$ python3 -q
>>> import numpy as np
>>> np.set_printoptions(precision=1, suppress=True, linewidth=160)
>>> def rnd(a):
...     return np.round(a, 1) + 0
... 
>>> M2 = np.array([[-3, -2], [-2, -2]])
>>> M = np.kron(np.eye(2, dtype=int), M2)
>>> M
array([[-3, -2,  0,  0],
       [-2, -2,  0,  0],
       [ 0,  0, -3, -2],
       [ 0,  0, -2, -2]])
>>> x0 = np.array([0, 8, 7, 1])
>>> target = M @ x0
>>> target
array([-16, -16, -23, -16])
>>> rnd(np.linalg.solve(M, target))
array([0., 8., 7., 1.])
>>> rnd(np.linalg.solve(M.T, M[0]))
array([1., 0., 0., 0.])
>>> rnd(np.linalg.solve(M, 2 * target))
array([ 0., 16., 14.,  2.])
>>> rnd(np.linalg.solve(M, target + M[:, 1]))
array([0., 9., 7., 1.])
>>> A = np.array([[6.0, -7.0, 0.0, -2.0, 2.0, -2.0],
...     [-7.0, 6.0, 2.0, -2.0, -1.0, 2.0],
...     [0.0, 0.0, -2.0, -3.0, -1.0, -1.0],
...     [0.0, 0.0, 0.0, 0.0, 0.0, 0.0],
...     [0.0, 0.0, -2.0, -1.0, 0.0, 2.0],
...     [0.0, 0.0, 0.0, -2.0, -1.0, -2.0]])
>>> rnd(np.linalg.svd(A, compute_uv=False))
array([13.6,  5. ,  3.4,  2.7,  0.2,  0. ])
>>> np.zeros(6, 6)
Traceback (most recent call last):
  File "<python-input-15>", line 1, in <module>
    np.zeros(6, 6)
    ~~~~~~~~^^^^^^
TypeError: Cannot interpret '6' as a data type
>>> np.diff(A, axis=0)
array([[-13.,  13.,   2.,   0.,  -3.,   4.],
       [  7.,  -6.,  -4.,  -1.,   0.,  -3.],
       [  0.,   0.,   2.,   3.,   1.,   1.],
       [  0.,   0.,  -2.,  -1.,   0.,   2.],
       [  0.,   0.,   2.,  -1.,  -1.,  -4.]])
>>> np.linalg.rank(A)
Traceback (most recent call last):
  File "<python-input-17>", line 1, in <module>
    np.linalg.rank(A)
    ^^^^^^^^^^^^^^
AttributeError: module 'numpy.linalg' has no attribute 'rank'
>>> rnd(np.linalg.norm(A))
np.float64(15.1)
>>> rnd(A.mean(axis=0))
array([-0.2, -0.2, -0.3, -1.7, -0.2, -0.2])
>>> np.unravel_index(np.abs(A).argmax(), A.shape)
(np.int64(0), np.int64(1))
>>> U, s, VT = np.linalg.svd(A)
>>> V = VT[:(s > 1e-8).sum()]
>>> rng = np.random.default_rng(914)
>>> x0 = A[4] + 5 * A[0] + rng.integers(2) * np.eye(6)[5]
>>> x0
array([ 30., -35.,  -2., -11.,  10.,  -7.])
>>> np.linalg.matrix_rank(np.vstack([A, x0]))
np.int64(5)
>>> rnd(np.linalg.norm(x0 - V.T @ V @ x0))
np.float64(0.0)
>>> np.linalg.cond(A) > 100
np.True_
>>> np.argsort(-np.linalg.norm(A, axis=0).round(6), kind="stable")[:3]
array([0, 1, 3])
>>> [round(float(x), 1) for x in np.linalg.svd(A, compute_uv=False)[:3]]
[13.6, 5.0, 3.4]
>>> W0 = np.load("run6.npy")
>>> W0
array([[4, 0, 0, 0, 0, 0],
       [8, 2, 0, 0, 0, 0],
       [4, 9, 7, 0, 0, 0],
       [2, 0, 6, 4, 0, 0],
       [0, 2, 4, 4, 2, 0],
       [6, 4, 1, 2, 3, 6]])
>>> M2 = W0[0, 0] * W0[1:] - np.outer(W0[1:, 0], W0[0])
>>> M2
array([[ 0,  8,  0,  0,  0,  0],
       [ 0, 36, 28,  0,  0,  0],
       [ 0,  0, 24, 16,  0,  0],
       [ 0,  8, 16, 16,  8,  0],
       [ 0, 16,  4,  8, 12, 24]])
>>> W0[:, 0] / W0[0, 0]
array([1. , 2. , 1. , 0.5, 0. , 1.5])
>>> rk = np.linalg.matrix_rank(A)
>>> rk
np.int64(5)
>>> null = np.linalg.svd(A)[2][rk:].T
>>> np.linalg.matrix_rank(A.T @ A), np.linalg.matrix_rank(A @ A.T)
(np.int64(5), np.int64(5))
>>> [int(np.linalg.matrix_rank(np.delete(A, i, axis=0))) for i in range(6)]
[4, 4, 4, 5, 4, 4]
>>> rnd(null[:, 0] / null[np.abs(null[:, 0]).round(6).argmax(), 0])
array([ 0.9,  1. ,  0.1, -0.3,  0.5,  0. ])
>>> [int(np.linalg.matrix_rank(A[:i])) for i in range(1, len(A) + 1)]
[1, 2, 3, 3, 4, 5]
>>> null.shape
(6, 1)
>>> data = np.loadtxt("test5.csv", delimiter=",")
>>> data
array([[ 3.,  3.,  3.,  3.],
       [ 3.,  6.,  6.,  6.],
       [ 3.,  6.,  9.,  9.],
       [ 3.,  6.,  9., 12.]])
>>> # symmetric, so the eigenvalues are real
>>> np.einsum("ij,ji->", data, data)
np.float64(630.0)
>>> np.einsum("ii->", data)
np.float64(30.0)
>>> proj = np.triu(np.array([[2, -2, -1, 1], [-1, 2, -1, 1], [2, 0, 1, 0], [0, 1, 1, 1]]), 1) + np.eye(4)
>>> M2 = proj @ data @ np.linalg.inv(proj)
>>> np.trace(M2), np.trace(data)
(np.float64(30.0), np.float64(30.0))
>>> proj @ data - data @ proj
array([[ -6.,  -6.,  -6., -15.],
       [  0.,   6.,   9.,  -6.],
       [  0.,   6.,   9.,  -9.],
       [  0.,   6.,   9.,  -9.]])
>>> rnd(np.linalg.det(M2))
np.float64(81.0)
>>> idx = rng.permutation(4)
>>> M2 = data[:, idx] * rng.choice([-1, 1], 4)
>>> M2
array([[-3., -3.,  3., -3.],
       [-6., -3.,  6., -6.],
       [-9., -3.,  9., -6.],
       [-9., -3., 12., -6.]])
>>> U, _, VT = np.linalg.svd(data.T @ M2)
>>> rnd(U @ VT)
array([[ 0., -1.,  0.,  0.],
       [ 0.,  0.,  0., -1.],
       [-1.,  0.,  0.,  0.],
       [ 0.,  0.,  1.,  0.]])
>>> rnd(np.linalg.lstsq(data, M2)[0])
array([[ 0., -1.,  0.,  0.],
       [ 0.,  0.,  0., -1.],
       [-1.,  0.,  0.,  0.],
       [ 0.,  0.,  1.,  0.]])
>>> def softmax(z):
...     e = np.exp(z - z.max(axis=-1, keepdims=True))
...     return e / e.sum(axis=-1, keepdims=True)
... 
>>> rnd(softmax(data[3] + 2))
array([0., 0., 0., 1.])
>>> rnd(softmax(10 * data[3]))
array([0., 0., 0., 1.])
>>> rnd(softmax(data[3]))
array([0., 0., 0., 1.])
>>> rnd(softmax(data).sum(axis=1))
array([1., 1., 1., 1.])
>>> att = data @ data.T / np.sqrt(4)
>>> rnd(softmax(att)[3] @ data)
array([ 3.,  6.,  9., 12.])
>>> softmax(att).round(6).argmax(axis=1)
array([3, 3, 3, 3])
>>> rnd(softmax(att + np.triu(np.full(att.shape, -np.inf), 1)))
array([[1., 0., 0., 0.],
       [0., 1., 0., 0.],
       [0., 0., 1., 0.],
       [0., 0., 0., 1.]])
>>> rnd(softmax(att))
array([[0., 0., 0., 1.],
       [0., 0., 0., 1.],
       [0., 0., 0., 1.],
       [0., 0., 0., 1.]])
>>> arr = np.load("arr.npy")
>>> arr
array([[ 0,  0,  0,  1,  0,  2],
       [ 0,  0,  0,  1,  2,  0],
       [ 0,  0,  0,  1,  1,  2],
       [ 3,  0,  6, -2,  0, -4],
       [ 3,  6,  0, -2, -4,  0],
       [ 3,  3,  6, -2, -2, -4]])
>>> u = np.array([7, 8, 4, 1, 0, 2])
>>> M2 = arr + np.outer(u, np.eye(6)[4])
>>> M2
array([[ 0.,  0.,  0.,  1.,  7.,  2.],
       [ 0.,  0.,  0.,  1., 10.,  0.],
       [ 0.,  0.,  0.,  1.,  5.,  2.],
       [ 3.,  0.,  6., -2.,  1., -4.],
       [ 3.,  6.,  0., -2., -4.,  0.],
       [ 3.,  3.,  6., -2.,  0., -4.]])
>>> np.linalg.matrix_rank(M2 - arr)
np.int64(1)
>>> th = np.radians(180)
>>> Rm = np.eye(6)
>>> Rm[4, 4] = Rm[2, 2] = np.cos(th)
>>> Rm[4, 2], Rm[2, 4] = -np.sin(th), np.sin(th)
>>> rnd(Rm)
array([[ 1.,  0.,  0.,  0.,  0.,  0.],
       [ 0.,  1.,  0.,  0.,  0.,  0.],
       [ 0.,  0., -1.,  0.,  0.,  0.],
       [ 0.,  0.,  0.,  1.,  0.,  0.],
       [ 0.,  0.,  0.,  0., -1.,  0.],
       [ 0.,  0.,  0.,  0.,  0.,  1.]])
>>> M2 = arr @ Rm.T
>>> np.abs(M2 - arr).max(axis=0)
array([ 0.,  0., 12.,  0.,  8.,  0.])
>>> rnd(np.linalg.det(Rm)), np.trace(Rm)
(np.float64(1.0), np.float64(2.0))
>>> np.allclose(np.linalg.norm(arr, axis=1), np.linalg.norm(M2, axis=1))
True
>>> M2 = arr / np.linalg.norm(arr, axis=1, keepdims=True)
>>> cov = M2 @ M2.T
>>> (cov - 2 * np.eye(6)).round(6).argmax(axis=1)
array([2, 2, 0, 5, 5, 3])
>>> np.argwhere(np.triu(np.abs(cov) > 0.95, 1))
array([], shape=(0, 2), dtype=int64)
>>> rnd(np.linalg.norm(M2, axis=1))
array([1., 1., 1., 1., 1., 1.])
>>> X = np.load("w.npy")
>>> X
array([[-10,   1,   3,  -2],
       [  2,  71,  -3,   2],
       [ -1,   2,  60,   1],
       [ -2,   2,  -3,  42]])
>>> np.abs(X).max()
np.int64(71)
>>> np.count_nonzero(X)
np.int64(16)
>>> X - X[0]
array([[ 0,  0,  0,  0],
       [12, 70, -6,  4],
       [ 9,  1, 57,  3],
       [ 8,  1, -6, 44]])
>>> np.diff(X, axis=0)
array([[ 12,  70,  -6,   4],
       [ -3, -69,  63,  -1],
       [ -1,   0, -63,  41]])
>>> rnd(X.mean(axis=0))
array([-2.8, 19. , 14.2, 10.8])
>>> rnd(np.linalg.norm(X))
np.float64(102.8)
>>> u = np.array([1, 2, 0, -1])
>>> M2 = X + np.outer(u, np.eye(4)[2])
>>> np.linalg.matrix_rank(M2 - X)
np.int64(1)
>>> M2
array([[-10.,   1.,   4.,  -2.],
       [  2.,  71.,  -1.,   2.],
       [ -1.,   2.,  60.,   1.],
       [ -2.,   2.,  -4.,  42.]])
>>> w, V = np.linalg.eigh(data)
>>> rnd(V @ np.diag(w) @ V.T)
array([[ 3.,  3.,  3.,  3.],
       [ 3.,  6.,  6.,  6.],
       [ 3.,  6.,  9.,  9.],
       [ 3.,  6.,  9., 12.]])
>>> rnd(np.linalg.eigvalsh(data @ data))
array([  0.7,   1.6,   9. , 618.6])
>>> K = np.loadtxt("layer8.csv", delimiter=",")
>>> rnd(K)
array([[ 0.7, -0.3,  0.2, -0.6],
       [-0.3,  0.3, -0.5, -0.7],
       [-0.5, -0.2,  0.7, -0.4],
       [-0.3, -0.9, -0.4,  0. ]])
>>> # keeps lengths
>>> u = np.array([-3, -3, -2])
>>> np.convolve(A[4], u)
array([ 0.,  0.,  6.,  9.,  7., -4., -6., -4.])
>>> idx = rng.permutation(4)
>>> idx
array([1, 3, 0, 2])
>>> M2 = K[idx][:, idx]
>>> rnd(np.diag(M2))
array([0.3, 0. , 0.7, 0.7])
>>> rnd(M2)
array([[ 0.3, -0.7, -0.3, -0.5],
       [-0.9,  0. , -0.3, -0.4],
       [-0.3, -0.6,  0.7,  0.2],
       [-0.2, -0.4, -0.5,  0.7]])
>>> rnd(np.trace(M2))
np.float64(1.8)
>>> np.allclose(M2, K)
False
>>> rnd(M2.reshape(2, -1))
array([[ 0.3, -0.7, -0.3, -0.5, -0.9,  0. , -0.3, -0.4],
       [-0.3, -0.6,  0.7,  0.2, -0.2, -0.4, -0.5,  0.7]])
>>> rnd(M2.ravel(order="F"))
array([ 0.3, -0.9, -0.3, -0.2, -0.7,  0. , -0.6, -0.4, -0.3, -0.3,  0.7, -0.5, -0.5, -0.4,  0.2,  0.7])
>>> T = M2.reshape(4, 2, -1)
>>> T.shape
(4, 2, 2)
>>> rnd(np.swapaxes(T, 1, 2)[0])
array([[ 0.3, -0.3],
       [-0.7, -0.5]])
>>> np.einsum("ihd,jhd->hij", T, T).shape
(2, 4, 4)
>>> F = np.load("data.npy")
>>> F
array([[0., 0., 0., 0., 0., 0.],
       [0., 0., 0., 0., 0., 5.],
       [0., 0., 0., 0., 0., 3.],
       [0., 0., 0., 0., 0., 4.],
       [0., 0., 0., 0., 0., 5.],
       [0., 5., 3., 4., 5., 0.]])
>>> U, s, VT = np.linalg.svd(W0, full_matrices=False)
>>> rnd(s)
array([16.3,  9.2,  6.5,  5.5,  1.9,  0.3])
>>> rnd(np.cumsum(s ** 2) / np.sum(s ** 2))
array([0.6, 0.8, 0.9, 1. , 1. , 1. ])
>>> rnd(np.sqrt((s ** 2).sum())), rnd(np.linalg.norm(W0))
(np.float64(20.7), np.float64(20.7))
>>> rnd(s / s[0])
array([1. , 0.6, 0.4, 0.3, 0.1, 0. ])
>>> F[3] @ F[2]
np.float64(12.0)
>>> rnd(np.linalg.norm(F, 2))
np.float64(8.7)
>>> np.linalg.norm(F, axis=1).argmax()
np.int64(5)
>>> rnd(np.linalg.norm(F, "nuc"))
np.float64(17.3)
>>> rnd(np.linalg.norm(F[3] - F[2]))
np.float64(1.0)
>>> np.abs(F).max()
np.float64(5.0)
>>> np.linalg.matrix_rank(F)
np.int64(2)
>>> rnd(np.linalg.norm(F))
np.float64(12.2)
>>> F.sum(axis=0)
array([ 0.,  5.,  3.,  4.,  5., 17.])
>>> F.shape
(6, 6)
>>> U, s, VT = np.linalg.svd(F)
>>> np.argmax(s[:-1] / (s[1:] + 1e-6)) + 1
np.int64(2)
>>> rnd(s)
array([8.7, 8.7, 0. , 0. , 0. , 0. ])
>>> M2 = U[:, :2] @ np.diag(s[:2]) @ VT[:2]
>>> np.linalg.matrix_rank(M2)
np.int64(2)
>>> np.linalg.matrix_rank(F, rtol=0.05)
np.int64(2)
>>> T = np.stack([A, -1 * A, A[::-1]])
>>> T.sum(axis=0)
array([[ 0.,  0.,  0., -2., -1., -2.],
       [ 0.,  0., -2., -1.,  0.,  2.],
       [ 0.,  0.,  0.,  0.,  0.,  0.],
       [ 0.,  0., -2., -3., -1., -1.],
       [-7.,  6.,  2., -2., -1.,  2.],
       [ 6., -7.,  0., -2.,  2., -2.]])
